$ python -q
>>> import numpy as np
>>> import numpy.linalg as la
>>> np.set_printoptions(precision=2, suppress=True, linewidth=200, legacy="1.25")
>>> feats = np.array([[11.06, 8.01, 0.0, 7.94, 6.0, 2.02, -2.96],
...     [-12.04, -1.06, 1.98, -11.97, -6.99, 3.94, 5.02],
...     [16.0, 10.02, -6.06, 13.03, 2.97, 2.01, -2.04],
...     [-14.06, -10.99, -1.96, -9.03, -19.91, -7.06, -5.0],
...     [-10.95, -7.91, -4.08, -7.08, -19.0, -4.96, -3.02],
...     [12.98, 9.94, -2.0, 9.0, 13.03, 5.99, 4.99],
...     [-23.0, -6.95, 12.02, -21.94, -2.93, 3.02, 3.91]])
>>> print([round(float(x), 2) for x in la.svd(feats, compute_uv=False)[:3]])
[60.88, 27.57, 9.9]
>>> print(np.round(la.norm(feats, 2) / la.norm(feats), 2))
0.9
>>> print(la.matrix_rank(feats, rtol=0.1))
3
>>> print(la.cond(feats) > 100)
True
>>> print(np.argsort(-la.norm(feats, axis=0).round(6), kind="stable")[:3])
[0 3 4]
>>> W0 = np.loadtxt("arr.csv", delimiter=",")
>>> print(W0)
[[-3.  0.  0.]
 [ 0.  4.  0.]
 [ 0.  0. -2.]]
>>> print(W0[:, 0] @ W0[:, 2])
0.0
>>> print(W0.T @ W0)
[[ 9.  0.  0.]
 [ 0. 16.  0.]
 [ 0.  0.  4.]]
>>> print(la.norm(W0, axis=0))
[3. 4. 2.]
>>> print(la.matrix_power(W0 - np.diag(np.diag(W0)), 3))
[[0. 0. 0.]
 [0. 0. 0.]
 [0. 0. 0.]]
>>> A2 = np.array([[1, 3, 0], [2, 3, 1], [2, 2, 0], [1, 1, 0], [1, 2, 0]])
>>> C = np.array([[-1, -3, -2, -3], [-2, -1, -2, 2], [-3, 2, -1, 0]])
>>> arr = A2 @ C
>>> print(arr)
[[ -7  -6  -8   3]
 [-11  -7 -11   0]
 [ -6  -8  -8  -2]
 [ -3  -4  -4  -1]
 [ -5  -5  -6   1]]
>>> rank = la.matrix_rank(arr)
>>> print(rank)
3
>>> null = la.svd(arr)[2][rank:].T
>>> print(la.matrix_rank(arr.T @ arr), la.matrix_rank(arr @ arr.T))
3 3
>>> print(np.allclose(arr @ null, 0))
True
>>> print(null[:, 0] / null[np.abs(null[:, 0]).round(6).argmax(), 0])
[-0.67 -0.51  1.    0.07]
>>> print(null.shape)
(4, 1)
>>> print(np.round(arr @ null, 2) + 0)
[[0.]
 [0.]
 [0.]
 [0.]
 [0.]]
>>> print(np.allclose(feats, feats.T))
False
>>> print(round(float(la.det(feats)), 2))
23.15
>>> print(np.sort(np.abs(la.eigvals(feats))))
[ 0.04  0.16  0.3   4.09  8.72 14.55 23.93]
>>> print(round(np.abs(la.eigvals(feats)).max(), 2))
23.93
>>> M = np.load("w.npy")
>>> print(M)
[[0.33 0.27 0.27 0.13]
 [0.2  0.1  0.5  0.2 ]
 [0.27 0.27 0.2  0.27]
 [0.27 0.09 0.36 0.27]]
>>> print(la.matrix_power(M, 100))
[[0.27 0.2  0.31 0.22]
 [0.27 0.2  0.31 0.22]
 [0.27 0.2  0.31 0.22]
 [0.27 0.2  0.31 0.22]]
>>> p = np.eye(4)[0]
>>> for _ in range(6):
...     p = p @ M
...     print(p.round(2))
... 
[0.33 0.27 0.27 0.13]
[0.27 0.2  0.32 0.21]
[0.27 0.2  0.31 0.22]
[0.27 0.2  0.31 0.22]
[0.27 0.2  0.31 0.22]
[0.27 0.2  0.31 0.22]
